% python3 -q
>>> import numpy as np
>>> np.set_printoptions(precision=3, suppress=True, linewidth=100, sign=" ")
>>> m1 = np.load("arr.npy")
>>> print(m1)
[[ -1.409   1.261  -0.225   0.932  -2.455  -0.018   0.615  -0.94   -3.697   1.245  -1.77   -3.065]
 [  0.029   0.734   0.808   0.634  -1.492  -0.247  -0.387   0.187  -1.911   0.446   0.088  -1.343]
 [  1.331  -0.971  -1.396  -1.623   3.451   2.499   0.457   1.216   1.034  -0.033  -5.019   2.345]
 [  3.55   -2.9     0.855  -1.361   4.707   5.687  -0.216   3.646  -2.387   0.518  -9.      2.173]
 [ -2.007   2.905  -1.687   1.191  -3.352  -2.842   2.949  -2.325  -1.837   0.215   2.156  -3.179]
 [ -0.415  -0.417   2.019   1.249  -1.276  -0.637  -1.361  -0.128  -1.018   0.183   2.641  -1.272]
 [  0.955  -1.216  -1.945  -2.421   2.811   2.395   0.013   1.113   2.269   0.051  -4.754   3.276]
 [  2.298  -0.764  -0.11   -1.6     2.708   4.507  -0.999   2.901  -2.144   1.197  -8.97    1.526]
 [  1.825  -0.478  -0.196  -0.945   1.35    3.04    0.02    2.178  -2.394   0.696  -6.446   0.485]
 [ -2.173   1.089  -1.064   1.452  -2.661  -1.45    3.13   -2.442  -3.066   0.401   1.07   -3.702]
 [  1.971  -1.011  -1.932  -2.166   3.574   4.359   1.313   2.106  -0.954   0.821  -9.22    2.317]
 [  2.099  -0.759   0.828  -0.296   1.872   4.309  -0.18    2.472  -4.889   1.181  -8.464  -0.846]
 [  1.152  -1.152  -1.057  -1.334   2.679   2.368   0.56    1.194   0.243  -0.105  -4.688   1.544]
 [  1.557  -1.285  -0.742  -1.211   1.542   5.983   1.065   2.282  -6.202   1.978 -12.498  -1.055]
 [  1.774  -2.346  -0.571  -0.203   2.866   5.422   3.683   1.432  -5.868   1.403  -9.847  -0.891]
 [ -2.193   2.861  -1.334   0.982  -3.467  -4.569   1.358  -2.534   1.325  -0.679   6.203  -1.822]
 [ -1.614   1.553  -2.259  -0.883  -0.528  -1.766   0.261  -1.579   3.289  -0.098   1.579   1.059]
 [  2.413  -0.862   0.832  -1.086   2.681   4.149  -1.693   3.082  -2.108   1.034  -7.655   1.323]
 [  2.647  -1.137  -1.26   -1.862   3.762   5.217   1.266   2.721  -2.731   1.007 -10.737   1.595]
 [  1.584  -0.883   1.133  -0.676   1.725   2.672  -2.076   2.144  -0.99    0.603  -4.326   1.046]
 [  4.071  -1.383   0.932  -1.95    4.907   6.994  -2.223   4.759  -3.365   1.544 -12.973   2.257]
 [  3.057  -0.554  -1.558  -2.748   4.024   5.519  -0.259   3.628  -1.454   1.083 -12.017   2.769]
 [  2.413   0.586  -3.844  -3.457   4.462   4.502   1.659   2.486   0.377   0.724 -11.827   3.501]
 [  1.015   0.171  -2.865  -2.366   2.585   4.008   1.005   1.653  -1.441   1.334 -10.517   1.468]
 [  1.985  -1.386  -0.077  -0.753   2.642   3.916   0.935   2.017  -2.773   0.779  -7.151   0.643]
 [ -2.552   1.403  -0.387   0.62   -2.805  -2.774  -0.896  -2.107   1.311   0.073   4.259  -1.389]
 [  1.488  -0.131   0.297   0.032   0.961   1.756   0.731   1.489  -2.809   0.069  -3.997  -0.86 ]
 [ -1.054   0.325  -0.916   0.717  -0.809  -1.219   2.441  -1.404  -0.407  -0.132   1.696  -1.139]
 [  2.752  -1.041   1.531  -0.283   2.051   4.767  -0.854   3.128  -4.923   1.446  -8.549  -0.199]
 [ -1.024   0.655   1.151   1.323  -0.671  -4.712  -0.833  -1.617   4.874  -1.815  10.417   0.758]
 [  0.266   0.207  -0.091   0.809  -0.397  -1.036   2.379  -0.663  -0.768  -0.59    2.104  -0.851]
 [ -2.915   1.781  -1.025   1.885  -5.249  -2.907   3.283  -3.142  -3.527   0.65    3.449  -4.587]
 [ -0.301   1.167  -1.543  -0.43   -0.488   1.052   1.389  -0.161  -2.119   0.887  -4.206  -1.026]
 [  0.175   0.858  -0.116  -0.116   0.335  -1.67   -0.57   -0.012   2.386  -0.948   2.683   0.848]
 [ -2.025   1.587  -1.477  -0.928  -2.098  -3.22   -1.55   -1.77    5.159  -0.493   5.231   1.588]
 [  0.926  -0.095   0.408   0.207   0.679   0.429   0.405   0.632  -0.74   -0.21   -0.6    -0.029]
 [  0.24    1.137  -0.599  -0.233  -0.818   1.492   0.515   0.434  -3.08    1.154  -4.562  -1.26 ]
 [ -0.179  -0.392   1.048   0.519  -1.738   0.677  -0.487   0.141  -2.726   0.648  -0.857  -1.7  ]
 [  0.254   0.402   2.448   2.123  -2.031  -0.177   0.008   0.285  -4.755   0.667   0.701  -3.322]
 [  3.147  -2.61   -0.225  -2.376   5.742   4.429  -0.948   3.064   2.07   -0.132  -6.534   4.713]
 [  4.193  -2.254  -0.671  -2.923   6.774   6.706  -0.682   4.459  -0.585   0.611 -12.436   4.221]]
>>> t3 = np.stack([m1, 4 * m1, m1[::-1]])
>>> print(np.linalg.matrix_rank(t3))
[ 12  12  12]
>>> print(np.linalg.matrix_rank(t3.reshape(3, -1)))
2
>>> print((t3 @ m1.T).shape)
(3, 41, 41)
